$ python3 -q
>>> import numpy as np
>>> import numpy.linalg as la
>>> np.set_printoptions(precision=1, suppress=True, linewidth=160, legacy="1.25")
>>> def rnd(a):
...     return np.round(a, 1) + 0
... 
>>> X = np.loadtxt("m.csv", delimiter=",")
>>> rnd(X)
array([[ 0.5, -0.5,  0.2],
       [-0.5,  0.5, -0.2],
       [ 0.2, -0.2,  0.1]])
>>> def softmax(z):
...     e = np.exp(z - z.max(axis=-1, keepdims=True))
...     return e / e.sum(axis=-1, keepdims=True)
... 
>>> rnd(softmax(X).sum(axis=1))
array([1., 1., 1.])
>>> rnd(softmax(X[1] + 3))
array([0.2, 0.5, 0.3])
>>> rnd(softmax(10 * X[1]))
array([0., 1., 0.])
>>> S = X @ X.T / np.sqrt(3)
>>> softmax(S).round(6).argmax(axis=1)
array([0, 1, 0])
>>> rnd(softmax(S)[1] @ X)
array([0., 0., 0.])
>>> vec = np.array([3, 2, -3])
>>> rnd((vec - X @ vec) @ (X @ vec))
0.0
>>> X @ X @ vec
array([0., 0., 0.])
>>> rnd(np.eye(3) - X)
array([[ 0.5,  0.5, -0.2],
       [ 0.5,  0.5,  0.2],
       [-0.2,  0.2,  0.9]])
>>> B = np.array([[2, 2, 1], [1, 1, 1], [1, 1, 1]])
>>> rnd(B.T @ X.T)
array([[ 0.6, -0.6,  0.2],
       [ 0.6, -0.6,  0.2],
       [ 0.2, -0.2,  0.1]])
>>> rnd(X @ B)
array([[ 0.6,  0.6,  0.2],
       [-0.6, -0.6, -0.2],
       [ 0.2,  0.2,  0.1]])
>>> rnd(np.einsum("ik,kj->ji", X, B))
array([[ 0.6, -0.6,  0.2],
       [ 0.6, -0.6,  0.2],
       [ 0.2, -0.2,  0.1]])
>>> la.matrix_rank(np.vstack([X, B.T]))
3
>>> la.matrix_rank(X @ B)
1
>>> rnd(np.einsum("ij,ij->i", X, X))
array([0.5, 0.5, 0.1])
